$ python -q
>>> import numpy as np
>>> np.set_printoptions(precision=1, suppress=True, linewidth=140)
>>> X = np.loadtxt("out12.csv", delimiter=",")
>>> X
array([[-0.3, -0.9,  1. ],
       [-0.7, -1.5, -0.5],
       [ 0.4,  0. ,  0.2],
       [-1.7, -1.2,  0.3],
       [-0.8, -0.8, -2. ]])
>>> proj = X @ np.linalg.solve(X.T @ X, X.T)
>>> np.trace(proj)
np.float64(3.0)
>>> np.allclose(proj @ proj, proj)
True
>>> rng = np.random.default_rng(40)
>>> z = rng.permutation(3)
>>> A2 = X[:, z] * rng.choice([-1, 1], 3)
>>> A2
array([[ 0.9, -0.3, -1. ],
       [ 1.5, -0.7,  0.5],
       [-0. ,  0.4, -0.2],
       [ 1.2, -1.7, -0.3],
       [ 0.8, -0.8,  2. ]])
>>> left, _, vt = np.linalg.svd(X.T @ A2)
>>> z
array([1, 0, 2])
>>> np.round(np.linalg.lstsq(X, A2)[0], 1) + 0
array([[ 0.,  1.,  0.],
       [-1.,  0.,  0.],
       [ 0.,  0., -1.]])
>>> np.round(left @ vt, 1) + 0
array([[ 0.,  1.,  0.],
       [-1.,  0.,  0.],
       [ 0.,  0., -1.]])
>>> K = np.loadtxt("sample14.csv", delimiter=",")
>>> print(K)
[[0. 1. 0.]
 [0. 0. 1.]
 [1. 0. 0.]]
>>> print(np.trace(K))
0.0
>>> np.round(np.abs(np.linalg.eigvals(K)).max(), 1)
np.float64(1.0)
>>> print(K @ K)
[[0. 0. 1.]
 [1. 0. 0.]
 [0. 1. 0.]]
>>> np.allclose(K @ K.T, K.T @ K)
True
>>> np.linalg.pinv(K)
array([[0., 0., 1.],
       [1., 0., 0.],
       [0., 1., 0.]])
>>> K @ K.T
array([[1., 0., 0.],
       [0., 1., 0.],
       [0., 0., 1.]])
>>> np.linalg.svd(K, compute_uv=False)
array([1., 1., 1.])
>>> np.linalg.norm(K, axis=0)
array([1., 1., 1.])
>>> A2 = K / np.linalg.norm(K, axis=1, keepdims=True)
>>> cov = A2 @ A2.T
>>> cov[1]
array([0., 1., 0.])
>>> np.linalg.norm(A2, axis=1)
array([1., 1., 1.])
>>> W0 = np.load("a.npy")
>>> W0
array([[ 1, -1],
       [ 1,  0],
       [ 1,  1]])
>>> proj = W0 @ np.linalg.solve(W0.T @ W0, W0.T)
>>> print(np.linalg.matrix_rank(np.eye(3) - proj))
1
>>> proj @ W0[:, 0]
array([1., 1., 1.])
>>> np.allclose(proj @ proj, proj)
True
>>> print(np.round((np.eye(3) - proj) @ W0, 1) + 0)
[[0. 0.]
 [0. 0.]
 [0. 0.]]
>>> round(float(np.trace(proj)), 1)
2.0
>>> x0 = np.array([-3, 1])
>>> target = W0 @ x0
>>> b, lr = np.zeros(2), 1 / np.linalg.norm(W0, 2) ** 2
>>> for i in range(300):
...     b -= lr * W0.T @ (W0 @ b - target)
...     if i % 50 == 0: print(i, round(np.linalg.norm(W0 @ b - target), 1))
... 
0 0.5
50 0.0
100 0.0
150 0.0
200 0.0
250 0.0
>>> round(float(np.linalg.cond(W0)), 1)
1.2
>>> A2 = W0 + rng.integers(-2, 3, (3, 1)) @ rng.integers(-2, 3, (1, 2))
>>> A2
array([[ 1,  1],
       [ 1, -2],
       [ 1, -1]])
>>> np.linalg.matrix_rank(A2 - W0, tol=1e-8)
np.int64(1)
>>> A2 - W0
array([[ 0,  2],
       [ 0, -2],
       [ 0, -2]])
>>> A2 = np.array([[6, -5], [4, 0]])
>>> W2 = np.kron(A2, W0)
>>> W2
array([[ 6, -6, -5,  5],
       [ 6,  0, -5,  0],
       [ 6,  6, -5, -5],
       [ 4, -4,  0,  0],
       [ 4,  0,  0,  0],
       [ 4,  4,  0,  0]])
>>> feats = np.array([[1, 0, 0, 0], [-5, 1, 0, 0], [-1, 2, 1, 0], [-3, -4, 5, 1]])
>>> feats
array([[ 1,  0,  0,  0],
       [-5,  1,  0,  0],
       [-1,  2,  1,  0],
       [-3, -4,  5,  1]])
>>> round(np.linalg.norm(W0[1], 1), 1), round(np.linalg.norm(W0[1], np.inf), 1)
(np.float64(1.0), np.float64(1.0))
>>> np.round(np.linalg.norm(W0, 2), 1)
np.float64(1.7)
>>> W0[1] @ W0[0]
np.int64(1)
>>> np.linalg.norm(W0, axis=1).argmax()
np.int64(0)
>>> round(float(np.linalg.norm(W0, "nuc")), 1)
3.1
>>> np.linalg.matrix_rank(feats - feats[0, 0] * np.eye(4))
np.int64(3)
>>> [int(np.linalg.matrix_rank(np.linalg.matrix_power(feats, p))) for p in range(1, 5)]
[4, 4, 4, 4]
>>> np.prod(np.diag(feats)), round(float(np.linalg.det(feats)), 1)
(np.int64(1), 1.0)
>>> np.linalg.matrix_power(feats - np.diag(np.diag(feats)), 4)
array([[0, 0, 0, 0],
       [0, 0, 0, 0],
       [0, 0, 0, 0],
       [0, 0, 0, 0]])
>>> np.sort(np.linalg.eigvals(feats))
array([1., 1., 1., 1.])
>>> ev, V = np.linalg.eig(feats)
>>> feats @ V[:, 0] - ev[0] * V[:, 0]
array([0., 0., 0., 0.])
>>> np.sort(np.linalg.eigvals(np.linalg.inv(feats)))
array([1.-0.j, 1.+0.j, 1.+0.j, 1.+0.j])
>>> np.sort(np.linalg.eigvals(feats.T))
array([1., 1., 1., 1.])
>>> np.prod(ev)
np.float64(1.0)
>>> ev
array([1., 1., 1., 1.])
>>> mat = np.load("case1.npy")
>>> mat
array([[ 0.4,  0. ,  0.9],
       [-2.2,  0.6, -1.6],
       [ 0.6,  0. ,  0.6],
       [-1.4,  0.7, -1.2],
       [-5.9,  2.5, -4.6],
       [ 6. , -1.2,  3.7],
       [ 0.5, -0.4,  0.7],
       [-0.6,  0.4, -0.6],
       [ 0.3,  0.3,  0. ],
       [ 4.4, -1.4,  2.6],
       [-0.6, -0.1, -0.3],
       [-6.7,  2.4, -4.1],
       [ 2.3, -0.3,  1.8],
       [-0.9,  0.9, -0.3],
       [ 2.6, -0.7,  1.8],
       [-0.1,  0.2,  0.3]])
>>> W2 = mat[[13, 11]].astype(float)
>>> for _ in range(6):
...     z = np.linalg.norm(mat[:, None] - W2, axis=-1).argmin(axis=1)
...     W2 = np.array([mat[z == j].mean(axis=0) for j in range(2)])
... 
>>> z
array([0, 0, 0, 0, 1, 0, 0, 0, 0, 0, 0, 1, 0, 0, 0, 0])
>>> np.abs(W2[1] - W2[0]).argmax()
np.int64(0)
>>> print(np.bincount(z))
[14  2]
>>> W2
array([[ 0.8, -0.1,  0.6],
       [-6.3,  2.5, -4.3]])
>>> W2[1] - W2[0]
array([-7.1,  2.5, -5. ])
>>> np.count_nonzero(W0)
np.int64(5)
>>> W0.mean(axis=0)
array([1., 0.])
>>> np.zeros(3, 2)
Traceback (most recent call last):
  File "<python-input-78>", line 1, in <module>
    np.zeros(3, 2)
    ~~~~~~~~^^^^^^
TypeError: Cannot interpret '2' as a data type
>>> np.linalg.matrix_rank(W0)
np.int64(2)
>>> np.linalg.svd(W0, compute_uv=False)
array([1.7, 1.4])
>>> np.diff(W0, axis=0)
array([[0, 1],
       [0, 1]])
>>> np.unravel_index(np.abs(W0).argmax(), W0.shape)
(np.int64(0), np.int64(0))
>>> x0 = np.array([0, 0, 2])
>>> target = mat @ x0
>>> np.round(np.linalg.pinv(mat) @ mat, 1) + 0
array([[1., 0., 0.],
       [0., 1., 0.],
       [0., 0., 1.]])
>>> target
array([ 1.8, -3.2,  1.2, -2.4, -9.2,  7.4,  1.4, -1.2,  0. ,  5.2, -0.6, -8.2,  3.6, -0.6,  3.6,  0.6])
>>> np.round(np.linalg.solve(mat.T @ mat, mat.T @ target), 1) + 0
array([0., 0., 2.])
>>> target = target + 0.1 * rng.normal(size=16)
>>> target
array([ 1.7, -3.2,  1.3, -2.5, -9.3,  7.4,  1.4, -1.2, -0.1,  5.1, -0.7, -8.2,  3.6, -0.6,  3.6,  0.7])
>>> b, *_ = np.linalg.lstsq(mat, target)
>>> np.round(mat.T @ (target - mat @ b), 1) + 0
array([0., 0., 0.])
>>> b.round()
array([-0.,  0.,  2.])
>>> [round(float(np.linalg.norm(np.linalg.solve(mat.T @ mat + lam * np.eye(3), mat.T @ target))), 2) for lam in (0, 1, 10, 100)]
[2.08, 1.46, 1.05, 0.76]
>>> def softmax(z):
...     e = np.exp(z - z.max(axis=-1, keepdims=True))
...     return e / e.sum(axis=-1, keepdims=True)
... 
>>> softmax(W0).sum(axis=1)
array([1., 1., 1.])
>>> softmax(W0[2] + 3)
array([0.5, 0.5])
>>> S = W0 @ W0.T / np.sqrt(2)
>>> softmax(S)[2] @ W0
array([1. , 0.4])
>>> print(softmax(S))
[[0.6 0.3 0.1]
 [0.3 0.3 0.3]
 [0.1 0.3 0.6]]
>>> proj = np.triu(np.array([[-5, -3, 1], [1, 1, -4], [1, -5, 0]]), 1) + np.eye(3)
>>> A2 = proj @ K @ np.linalg.inv(proj)
>>> A2
array([[  1.,   4.,  12.],
       [ -4., -12., -43.],
       [  1.,   3.,  11.]])
>>> J = np.array([[3, 0, 5, -1], [0, 0, -1, -3], [-5, 5, 5, 4], [1, 1, -2, 1]])
>>> u = np.array([1, 1, 2, -2])
>>> A2 = J + np.outer(u, np.eye(4)[3])
>>> np.linalg.matrix_rank(np.linalg.inv(A2) - np.linalg.inv(J), tol=1e-8)
np.int64(1)
>>> A = np.loadtxt("layer4.csv", delimiter=",")
>>> A
array([[0., 2., 0.],
       [2., 7., 2.],
       [0., 2., 7.]])
>>> np.diff(A, axis=0)
array([[ 2.,  5.,  2.],
       [-2., -5.,  5.]])
>>> A.mean(axis=0)
array([0.7, 3.7, 3. ])
>>> print(round(float(np.linalg.norm(A)), 1))
10.7
>>> np.count_nonzero(A)
np.int64(6)
>>> A.sum(axis=0)
array([ 2., 11.,  9.])
>>> print(A.shape)
(3, 3)
>>> np.linalg.matrix_rank(A)
np.int64(3)
>>> [round(float(np.linalg.det(A[:i, :i])), 2) + 0 for i in range(1, 4)]
[0.0, -4.0, -28.0]
>>> np.round(np.linalg.eigvalsh(A).min(), 1)
np.float64(-0.6)
>>> z = rng.permutation(3)
>>> print(z)
[1 2 0]
>>> A2 = A[z][:, z]
>>> np.allclose(A2, A)
False
>>> A2
array([[7., 2., 2.],
       [2., 7., 0.],
       [2., 0., 0.]])
>>> M = np.array([[0, 0], [1, 2]])
>>> (M + M.T) / 2
array([[0. , 0.5],
       [0.5, 2. ]])
>>> print(M @ M)
[[0 0]
 [2 4]]
>>> np.trace(M)
np.int64(2)
>>> round(float(np.linalg.det(M)), 1)
0.0
>>> np.sort(np.abs(np.linalg.eigvals(M)))
array([0., 2.])
>>> np.linalg.matrix_power(M - np.diag(np.diag(M)), 2)
array([[0, 0],
       [0, 0]])
>>> M @ M
array([[0, 0],
       [2, 4]])
>>> [int(np.linalg.matrix_rank(np.linalg.matrix_power(M, p))) for p in range(1, 3)]
[1, 1]
>>> proj = np.triu(np.array([[3, 1], [2, 1]]), 1) + np.eye(2)
>>> A2 = proj @ M @ np.linalg.inv(proj)
>>> np.trace(A2), np.trace(M)
(np.float64(2.0), np.int64(2))
>>> print(A2)
[[1. 1.]
 [1. 1.]]
>>> round(np.linalg.det(A2), 1)
np.float64(0.0)
>>> A2 = X / np.sqrt((X ** 2).mean(axis=1, keepdims=True))
>>> print(np.linalg.matrix_rank(X - X.mean(axis=1, keepdims=True)))
2
>>> np.linalg.matrix_rank(A2) == np.linalg.matrix_rank(X)
np.True_
>>> np.round(X - X.mean(axis=1, keepdims=True), 1) + 0
array([[-0.2, -0.8,  1.1],
       [ 0.2, -0.6,  0.4],
       [ 0.2, -0.2,  0. ],
       [-0.8, -0.3,  1.2],
       [ 0.4,  0.4, -0.8]])
>>> np.linalg.norm(A2, axis=1)
array([1.7, 1.7, 1.7, 1.7, 1.7])
>>> left, sv, vt = np.linalg.svd(M)
>>> np.argmax(sv[:-1] / (sv[1:] + 1e-6)) + 1
np.int64(1)
>>> A2 = left[:, :1] @ np.diag(sv[:1]) @ vt[:1]
>>> round(float(np.linalg.norm(M - A2) / np.linalg.norm(M)), 1)
0.0
>>> np.round(np.linalg.norm(M - A2, 2), 1), sv[1]
(np.float64(0.0), np.float64(0.0))
